In [1]: import numpy as np

In [2]: np.set_printoptions(precision=1, suppress=True, linewidth=140, legacy="1.25")

In [3]: F = np.load("w.npy")

In [4]: F
Out[4]: 
array([[ 0,  1,  0, -1,  0, -3, -5, -1,  1,  0,  4, -6, -1, -1],
       [-1,  0, -1,  3, -2,  2, -2,  0,  1, -4, -1,  4,  3,  4],
       [ 0,  1,  0, -2, -3, -2,  6, -3, -6, -2,  5,  2,  1, -4],
       [ 1, -3,  2,  0,  1, -2,  8, -1,  5, -2, -2, -3, -2,  8],
       [ 0,  2,  3, -1,  0,  0,  1,  3, -9,  2, -3,  6, -1,  8],
       [ 3, -2,  2,  2,  0,  0,  6, -2,  2,  1, -6, -1, -3,  0],
       [ 5,  2, -6, -8, -1, -6,  0,  2, -5,  6, -6,  3, -2, -5],
       [ 1,  0,  3,  1, -3,  2, -2,  0, -7, -1, -1, -3, -4,  1],
       [-1, -1,  6, -5,  9, -2,  5,  7,  0, -7,  0,  0,  1,  3],
       [ 0,  4,  2,  2, -2, -1, -6,  1,  7,  0,  7,  5, -7, -5],
       [-4,  1, -5,  2,  3,  6,  6,  1,  0, -7,  0, -4,  6,  3],
       [ 6, -4, -2,  3, -6,  1, -3,  3,  0, -5,  4,  0, -4, -3],
       [ 1, -3, -1,  2,  1,  3,  2,  4, -1,  7, -6,  4,  0,  7],
       [ 1, -4,  4, -8, -8,  0,  5, -1, -3,  5, -3,  3, -7,  0]])

In [5]: x = np.array([2, 0, 0, 1, 1, -1, 1, 0, 2, -1, 0, 2, -2, -1])

In [6]: a = np.maximum(F @ x, 0)

In [7]: F.T @ a
Out[7]: array([ 223,  -18,  136,   78,  -94, -105,   10,  133,  353, -155,  158,  142, -444, -130])

In [8]: np.tanh(F @ x)
Out[8]: array([-1. , -0.8, -0.8,  1. , -1. ,  1. ,  1. , -1. ,  1. ,  1. , -1. ,  1. , -1. ,  0. ])

In [9]: np.maximum(F @ x, 0) - np.maximum(-F @ x, 0)
Out[9]: array([-10,  -1,  -1,  15, -14,  21,   6, -16,  11,  38, -19,  21,  -4,   0])

In [10]: other = F / np.linalg.norm(F, axis=1, keepdims=True)

In [11]: G = other @ other.T

In [12]: round(float(np.degrees(np.arccos(np.clip(G[6, 2], -1, 1)))), 1)
Out[12]: 79.5

In [13]: np.argwhere(np.triu(np.abs(G) > 0.95, 1))
Out[13]: array([], shape=(0, 2), dtype=int64)

In [14]: np.linalg.norm(other, axis=1)
Out[14]: array([1., 1., 1., 1., 1., 1., 1., 1., 1., 1., 1., 1., 1., 1.])
